>>> import numpy as np
>>> np.set_printoptions(precision=1, suppress=True, linewidth=200)
>>> arr = np.load("test0.npy")
>>> print(arr)
[[25  5 45 45]
 [ 5  1  9  9]
 [45  9 81 81]
 [45  9 81 81]]
>>> ev, evecs = np.linalg.eigvalsh(arr)
Traceback (most recent call last):
  File "<python-input-4>", line 1, in <module>
    ev, evecs = np.linalg.eigvalsh(arr)
    ^^^^^^^^^
ValueError: too many values to unpack (expected 2)
>>> ev, evecs = np.linalg.eigh(arr)
>>> print(np.round(np.linalg.svd(arr, compute_uv=False), 1) + 0)
[188.   0.   0.   0.]
>>> print(np.round(np.linalg.eigvalsh(arr @ arr), 1) + 0)
[    0.     0.     0. 35344.]
>>> print((ev > 1e-8).sum(), (ev < -1e-8).sum())
1 0
>>> print(np.unique(ev.round(6) + 0, return_counts=True)[1])
[3 1]
>>> ev, evecs = np.linalg.eigh(arr)
>>> x0 = np.array([0, 0, 1, 0])
>>> print(x0 @ arr @ x0)
81
>>> print(x0 @ arr @ x0 / (x0 @ x0), round(float(ev[0]), 1), round(float(ev[-1]), 1))
81.0 -0.0 188.0
>>> print(evecs * np.abs(ev) @ evecs.T)
[[25.  5. 45. 45.]
 [ 5.  1.  9.  9.]
 [45.  9. 81. 81.]
 [45.  9. 81. 81.]]
>>> print((np.sign(evecs[:, -1].round(6)) == np.sign(evecs[0, -1].round(6))).astype(int))
[1 1 1 1]
>>> print(np.round(np.linalg.eigvalsh(arr[1:, 1:]), 1) + 0)
[  0.   0. 163.]
>>> W0 = np.array([[-0.8, 0.1, 0.1, -1.1],
...     [2.4, -2.0, 0.3, -0.8],
...     [-0.9, 0.5, -0.5, -2.3],
...     [0.6, -0.1, 1.4, -0.6]])
>>> print(W0)
[[-0.8  0.1  0.1 -1.1]
 [ 2.4 -2.   0.3 -0.8]
 [-0.9  0.5 -0.5 -2.3]
 [ 0.6 -0.1  1.4 -0.6]]
>>> rng = np.random.default_rng(47)
>>> out = W0 + rng.integers(-2, 3, (4, 3)) @ rng.integers(-2, 3, (3, 4))
>>> print(out)
[[-6.8  2.1  0.1 -7.1]
 [ 4.4 -3.   0.3  1.2]
 [ 1.1  0.5 -4.5 -4.3]
 [ 7.6 -3.1 -0.6  4.4]]
>>> print(np.linalg.matrix_rank(out - W0, tol=1e-8))
3
